$ ipython --no-banner

In [1]: import numpy as np

In [2]: np.set_printoptions(precision=2, suppress=True, linewidth=200, floatmode="fixed")

In [3]: def rd(a):
   ...:     return np.round(a, 2) + 0
   ...: 

In [4]: mat = np.load("test14.npy")

In [5]: mat
Out[5]: 
array([[ 20.50, -41.22, -20.17],
       [ 19.82, -38.88, -21.62],
       [ 17.91, -37.29, -21.73],
       [ 21.05, -41.33, -20.25],
       [ 21.72, -41.43, -22.23],
       [ 20.54, -39.08, -21.00],
       [ 20.82, -40.97, -20.26],
       [ 19.16, -39.08, -20.55],
       [ 19.04, -39.57, -19.90],
       [ 20.93, -40.92, -20.51],
       [ 21.66, -39.48, -20.76],
       [ 19.66, -39.20, -21.00],
       [ 18.05, -39.71, -19.63],
       [ 19.90, -40.46, -21.81],
       [ 20.52, -39.27, -20.47],
       [ 19.44, -39.91, -21.90],
       [ 18.90, -40.55, -20.41],
       [ 19.81, -40.54, -18.41],
       [ 20.92, -42.50, -19.86]])

In [6]: P = mat @ np.linalg.solve(mat.T @ mat, mat.T)

In [7]: rd(np.linalg.eigvalsh(P))
Out[7]: array([0.00, 0.00, 0.00, 0.00, 0.00, 0.00, 0.00, 0.00, 0.00, 0.00, 0.00, 0.00, 0.00, 0.00, 0.00, 0.00, 1.00, 1.00, 1.00])

In [8]: rd(P @ mat[:, 0])
Out[8]: array([20.50, 19.82, 17.91, 21.05, 21.72, 20.54, 20.82, 19.16, 19.04, 20.93, 21.66, 19.66, 18.05, 19.90, 20.52, 19.44, 18.90, 19.81, 20.92])

In [9]: np.allclose(P @ P, P)
Out[9]: True

In [10]: Uu, sig, Vt = np.linalg.svd(mat)

In [11]: rd(sig)
Out[11]: array([215.08,   4.80,   3.36])

In [12]: M2 = Uu[:, :1] @ np.diag(sig[:1]) @ Vt[:1]

In [13]: rd(np.linalg.norm(mat - M2, 2)), rd(sig[1])
Out[13]: (np.float64(4.8), np.float64(4.8))

In [14]: np.linalg.matrix_rank(mat, rtol=0.05)
Out[14]: np.int64(1)

In [15]: Xc = (mat - mat.mean(axis=0)) / mat.std(axis=0)

In [16]: rd(Xc.std(axis=0))
Out[16]: array([1.00, 1.00, 1.00])

In [17]: np.argwhere(np.abs(Xc) > 2)
Out[17]: 
array([[ 2,  1],
       [17,  2],
       [18,  1]])

In [18]: c = np.linalg.lstsq(np.delete(Xc, 2, axis=1), Xc[:, 2])[0]

In [19]: rd(c)
Out[19]: array([-0.37, -0.52])

In [20]: x0 = np.array([-1, -1, 0])

In [21]: rhs = mat @ x0

In [22]: rd(np.linalg.solve(mat.T @ mat, mat.T @ rhs))
Out[22]: array([-1.00, -1.00,  0.00])

In [23]: rd(np.linalg.pinv(mat) @ mat)
Out[23]: 
array([[1.00, 0.00, 0.00],
       [0.00, 1.00, 0.00],
       [0.00, 0.00, 1.00]])

In [24]: rng = np.random.default_rng(859)

In [25]: rhs = rhs + 0.02 * rng.normal(size=19)

In [26]: rd(rhs)
Out[26]: array([20.75, 19.06, 19.40, 20.26, 19.69, 18.57, 20.17, 19.95, 20.51, 19.99, 17.81, 19.53, 21.68, 20.54, 18.76, 20.50, 21.62, 20.72, 21.57])

In [27]: c, *_ = np.linalg.lstsq(mat, rhs)

In [28]: rd(np.linalg.norm(rhs - mat @ c))
Out[28]: np.float64(0.09)

In [29]: c.round()
Out[29]: array([-1.00, -1.00, -0.00])

In [30]: rd(mat.T @ (rhs - mat @ c))
Out[30]: array([0.00, 0.00, 0.00])

In [31]: X = np.array([[3.0, 0.0, 0.0], [0.0, 3.0, 2.0], [0.0, 2.0, 3.0]])

In [32]: x0 = np.array([-2, -9, -5])

In [33]: h1 = np.maximum(X @ x0, 0)

In [34]: np.flatnonzero(h1 > 1e-9)
Out[34]: array([], dtype=int64)

In [35]: X * (h1 > 1e-9)[:, None]
Out[35]: 
array([[0.00, 0.00, 0.00],
       [0.00, 0.00, 0.00],
       [0.00, 0.00, 0.00]])

In [36]: M2 = np.linalg.inv(X)

In [37]: rd(np.linalg.slogdet(X)[0])
Out[37]: np.float64(1.0)

In [38]: print(np.allclose(M2, X.T))
False

In [39]: print(rd(np.linalg.inv(M2)))
[[3.00 0.00 0.00]
 [0.00 3.00 2.00]
 [0.00 2.00 3.00]]

In [40]: rd(np.linalg.det(X) * M2)
Out[40]: 
array([[ 5.00,  0.00,  0.00],
       [ 0.00,  9.00, -6.00],
       [ 0.00, -6.00,  9.00]])

In [41]: rd(X @ M2)
Out[41]: 
array([[1.00, 0.00, 0.00],
       [0.00, 1.00, 0.00],
       [0.00, 0.00, 1.00]])

In [42]: print(rd(np.linalg.det(X) * np.linalg.det(M2)))
1.0

In [43]: (np.abs(M2) > 1e-9).astype(int)
Out[43]: 
array([[1, 0, 0],
       [0, 1, 1],
       [0, 1, 1]])
